In [1]: import numpy as np

In [2]: np.set_printoptions(suppress=True, linewidth=100)

In [3]: K = np.loadtxt("sample4.csv", delimiter=",")

In [4]: K
Out[4]: 
array([[  2.007, -14.018,   6.001, -14.025],
       [  6.004, -16.021, -12.   ,  13.988],
       [  7.01 , -22.997,  -8.99 ,   6.975],
       [  3.998, -14.972,  -3.013,   0.011]])

In [5]: np.linalg.cond(K) > 100
Out[5]: np.True_

In [6]: round(float(np.linalg.norm(K, 2) / np.linalg.norm(K)), 3)
Out[6]: 0.866

In [7]: np.linalg.matrix_rank(K, rtol=0.1)
Out[7]: np.int64(2)

In [8]: U, s, Vt = np.linalg.svd(K, full_matrices=False)

In [9]: U.shape, s.shape, Vt.shape
Out[9]: ((4, 4), (4,), (4, 4))

In [10]: (s > 1e-8).sum()
Out[10]: np.int64(4)

In [11]: np.round(np.sqrt((s ** 2).sum()), 3), round(np.linalg.norm(K), 3)
Out[11]: (np.float64(44.97), np.float64(44.97))

In [12]: np.round(np.cumsum(s ** 2) / np.sum(s ** 2), 3)
Out[12]: array([0.751, 1.   , 1.   , 1.   ])

In [13]: np.round(Vt @ Vt.T, 3) + 0
Out[13]: 
array([[1., 0., 0., 0.],
       [0., 1., 0., 0.],
       [0., 0., 1., 0.],
       [0., 0., 0., 1.]])

In [14]: data = np.load("m.npy")

In [15]: data
Out[15]: 
array([[-2, -2, -2, -2],
       [-2, -4, -4, -4],
       [-2, -4, -6, -6],
       [-2, -4, -6, -8]])

In [16]: ev, evecs = np.linalg.eigh(data)

In [17]: np.unique(ev.round(6) + 0, return_counts=True)[1]
Out[17]: array([1, 1, 1, 1])

In [18]: B = data / np.linalg.norm(data, axis=1, keepdims=True)

In [19]: cov = B @ B.T

In [20]: (cov - 2 * np.eye(4)).round(6).argmax(axis=1)
Out[20]: array([1, 2, 3, 2])

In [21]: cov[2].round(3)
Out[21]: array([0.938, 0.983, 1.   , 0.99 ])

In [22]: cov.round(3)
Out[22]: 
array([[1.   , 0.971, 0.938, 0.913],
       [0.971, 1.   , 0.983, 0.962],
       [0.938, 0.983, 1.   , 0.99 ],
       [0.913, 0.962, 0.99 , 1.   ]])

In [23]: ev, evecs = np.linalg.eigh(cov)

In [24]: vec = np.array([3, 0, 0, 2])

In [25]: np.round(evecs * np.maximum(ev, 0) @ evecs.T, 3)
Out[25]: 
array([[1.   , 0.971, 0.938, 0.913],
       [0.971, 1.   , 0.983, 0.962],
       [0.938, 0.983, 1.   , 0.99 ],
       [0.913, 0.962, 0.99 , 1.   ]])

In [26]: np.round(np.linalg.eigvalsh(cov[1:, 1:]), 3)
Out[26]: array([0.005, 0.038, 2.957])

In [27]: np.round(evecs * np.abs(ev) @ evecs.T, 3)
Out[27]: 
array([[1.   , 0.971, 0.938, 0.913],
       [0.971, 1.   , 0.983, 0.962],
       [0.938, 0.983, 1.   , 0.99 ],
       [0.913, 0.962, 0.99 , 1.   ]])

In [28]: np.round(np.abs(cov).sum(axis=1).max(), 3), round(float(np.abs(ev).max()), 3)
Out[28]: (np.float64(3.916), 3.879)

In [29]: np.round(evecs * np.sqrt(ev) @ evecs.T, 3)
Out[29]: 
array([[0.679, 0.483, 0.408, 0.374],
       [0.483, 0.588, 0.48 , 0.436],
       [0.408, 0.48 , 0.579, 0.518],
       [0.374, 0.436, 0.518, 0.634]])
